% ipython --no-banner

In [1]: import numpy as np

In [2]: from numpy import linalg as LA

In [3]: np.set_printoptions(precision=1, suppress=True, linewidth=140)

In [4]: def rnd(a):
   ...:     return np.round(a, 1) + 0
   ...: 

In [5]: A = np.loadtxt("x.csv", delimiter=",")

In [6]: A
Out[6]: 
array([[15.7,  6.4, 16. ,  1. ],
       [16.2,  4.6, 13.2, -0.8],
       [15.2,  5.3, 15.7, -1.6],
       [14.7,  4. , 14.9,  0.6],
       [15.1,  5.5, 13.5, -0.8],
       [14.9,  4.8, 17.3, -0.9],
       [14.8,  5.1, 15.2,  0.3],
       [13.2,  4.3, 14.7,  0.5],
       [14.4,  3.5, 15.2,  1.5],
       [13.6,  6.6, 15.8,  1.8],
       [15.3,  6. , 13.5,  0.2],
       [17.3,  3.5, 15.4, -0.3],
       [13.9,  5.7, 16. ,  0.1],
       [14.4,  5.1, 16.5, -0.3],
       [14.7,  4.5, 15.4,  0. ],
       [15.3,  5.1, 15.7,  0.5],
       [13.5,  5. , 16.4,  1.1],
       [13.9,  5.2, 16.6,  0. ],
       [13.3,  4. , 14.1,  0.1],
       [14.7,  5.2, 15.5, -0.4],
       [15. ,  4.7, 14.7,  1.6],
       [14.1,  4.8, 13.5,  2.6],
       [16.1,  5.2, 14.8,  1.4],
       [16.4,  6.9, 14.3,  2.1],
       [14.9,  3.7, 15.1,  0.4],
       [13.5,  5.7, 15.1, -0.8],
       [13.9,  3.6, 15. ,  1.3],
       [16.1,  4.7, 14.4,  2.1],
       [14.4,  5.7, 14.3, -0.7],
       [15.3,  4.6, 12.9,  0.2],
       [13.7,  4.5, 15.1,  1.6],
       [14.2,  4.4, 15.5,  0.9],
       [12.9,  4.9, 13.7,  1.5],
       [14.4,  3.6, 13.7,  0.9],
       [15.3,  5.6, 16. , -0.5],
       [15.8,  6.7, 15.4, -0.5]])

In [7]: hat = A @ LA.solve(A.T @ A, A.T)

In [8]: rnd(LA.eigvalsh(hat))
Out[8]: 
array([0., 0., 0., 0., 0., 0., 0., 0., 0., 0., 0., 0., 0., 0., 0., 0., 0., 0., 0., 0., 0., 0., 0., 0., 0., 0., 0., 0., 0., 0., 0., 0., 1.,
       1., 1., 1.])

In [9]: G = np.cov(A, rowvar=False)

In [10]: np.argwhere(np.triu(np.abs(np.corrcoef(A.T)) > 0.8, 1))
Out[10]: array([], shape=(0, 2), dtype=int64)

In [11]: rnd(np.polyfit(A[:, 3], A[:, 2], 1))
Out[11]: array([-0.2, 15.1])

In [12]: np.argsort(-A.std(axis=0).round(6), kind="stable")
Out[12]: array([2, 3, 0, 1])

In [13]: rnd(np.corrcoef(A[:, 3], A[:, 2])[0, 1])
Out[13]: np.float64(-0.2)

In [14]: G.shape
Out[14]: (4, 4)

In [15]: rnd(A.std(axis=0))
Out[15]: array([1. , 0.9, 1. , 1. ])

In [16]: F = np.loadtxt("m.csv", delimiter=",")

In [17]: rnd(F)
Out[17]: 
array([[ 0.4, -0.3, -0.4],
       [-0.3,  0.2,  0.3],
       [-0.4,  0.3,  0.4]])

In [18]: U, sigma, Vt = LA.svd(F, full_matrices=False)

In [19]: np.allclose(U * sigma @ Vt, F)
Out[19]: True

In [20]: U.shape, sigma.shape, Vt.shape
Out[20]: ((3, 3), (3,), (3, 3))

In [21]: rnd(sigma)
Out[21]: array([1., 0., 0.])

In [22]: arr = np.diag(np.array([3, 2, 4, 4])) + 4 * np.eye(4, k=1) + 4 * np.eye(4, k=-1)

In [23]: arr
Out[23]: 
array([[3., 4., 0., 0.],
       [4., 2., 4., 0.],
       [0., 4., 4., 4.],
       [0., 0., 4., 4.]])

In [24]: F.inv()
---------------------------------------------------------------------------
AttributeError                            Traceback (most recent call last)
Cell In[24], line 1
----> 1 F.inv()

AttributeError: 'numpy.ndarray' object has no attribute 'inv'

In [25]: np.allclose(F, F.T)
Out[25]: True

In [26]: np.trace(F)
Out[26]: np.float64(1.0)

In [27]: x0 = np.array([1, 1, 1, 3])

In [28]: y = arr @ x0

In [29]: y
Out[29]: array([ 7., 10., 20., 16.])

In [30]: rnd(LA.solve(arr.T, arr[1]))
Out[30]: array([0., 1., 0., 0.])

In [31]: rnd(LA.solve(arr, -1 * y))
Out[31]: array([-1., -1., -1., -3.])

In [32]: hat = np.triu(np.array([[3, -2, 0], [-2, -1, 0], [1, 3, 2]]), 1) + np.eye(3)

In [33]: other = hat @ F @ LA.inv(hat)

In [34]: rnd(hat @ F - F @ hat)
Out[34]: 
array([[ 0.6,  0.3, -0.6],
       [ 0. , -0.6,  0. ],
       [ 0. , -0.8,  0. ]])

In [35]: rnd(other)
Out[35]: 
array([[ 1. ,  1.2, -1. ],
       [-0.3, -0.4,  0.3],
       [-0.4, -0.5,  0.4]])

In [36]: rnd(np.poly(other))
Out[36]: array([ 1., -1.,  0.,  0.])

In [37]: feats = np.load("layer6.npy")

In [38]: feats
Out[38]: 
array([[3, 1, 5, 3, 5],
       [5, 3, 1, 5, 3],
       [3, 5, 3, 1, 5],
       [5, 3, 5, 3, 1],
       [1, 5, 3, 5, 3]])

In [39]: other = feats / np.sqrt((feats ** 2).mean(axis=1, keepdims=True))

In [40]: LA.matrix_rank(other) == LA.matrix_rank(feats)
Out[40]: np.True_

In [41]: rnd(other[2])
Out[41]: array([0.8, 1.3, 0.8, 0.3, 1.3])

In [42]: LA.matrix_rank(feats - feats.mean(axis=1, keepdims=True))
Out[42]: np.int64(4)

In [43]: (feats @ feats)[0]
Out[43]: array([49, 65, 61, 53, 61])

In [44]: feats @ np.ones(5)
Out[44]: array([17., 17., 17., 17., 17.])

In [45]: feats @ (-1.0) ** np.arange(5)
Out[45]: array([ 9.,  1.,  5.,  5., -3.])

In [46]: rnd(np.fft.fft(feats[0]))
Out[46]: array([17. +0.j , -1.6+2.6j,  0.6+4.3j,  0.6-4.3j, -1.6-2.6j])

In [47]: rnd(np.sort(np.abs(np.fft.fft(feats[0])))), rnd(np.sort(LA.svd(feats, compute_uv=False)))
Out[47]: (array([ 3.1,  3.1,  4.3,  4.3, 17. ]), array([ 3.1,  3.1,  4.3,  4.3, 17. ]))

In [48]: rng = np.random.default_rng(67)

In [49]: idx = rng.permutation(5)

In [50]: idx
Out[50]: array([3, 2, 4, 1, 0])

In [51]: other = feats[idx][:, idx]

In [52]: rnd(LA.det(other)), rnd(LA.det(feats[idx]))
Out[52]: (np.float64(2992.0), np.float64(2992.0))

In [53]: rnd(np.sort(np.abs(LA.eigvals(other))))
Out[53]: array([ 3.1,  3.1,  4.3,  4.3, 17. ])

In [54]: np.allclose(other, feats)
Out[54]: False

In [55]: K = np.loadtxt("test16.csv", delimiter=",")

In [56]: K
Out[56]: 
array([[0., 0., 0., 0., 0.],
       [0., 0., 1., 0., 1.],
       [0., 1., 0., 0., 0.],
       [0., 0., 0., 0., 0.],
       [0., 1., 0., 0., 0.]])

In [57]: w, vecs = LA.eigh(K)

In [58]: rnd(LA.svd(K, compute_uv=False))
Out[58]: array([1.4, 1.4, 0. , 0. , 0. ])

In [59]: rnd(vecs @ np.diag(w) @ vecs.T)
Out[59]: 
array([[0., 0., 0., 0., 0.],
       [0., 0., 1., 0., 1.],
       [0., 1., 0., 0., 0.],
       [0., 0., 0., 0., 0.],
       [0., 1., 0., 0., 0.]])

In [60]: rnd(vecs.T @ vecs)
Out[60]: 
array([[1., 0., 0., 0., 0.],
       [0., 1., 0., 0., 0.],
       [0., 0., 1., 0., 0.],
       [0., 0., 0., 1., 0.],
       [0., 0., 0., 0., 1.]])

In [61]: rnd(w)
Out[61]: array([-1.4,  0. ,  0. ,  0. ,  1.4])

In [62]: rnd(LA.eigvalsh(K @ K))
Out[62]: array([0., 0., 0., 2., 2.])

In [63]: w.sum(), np.trace(K)
Out[63]: (np.float64(0.0), np.float64(0.0))
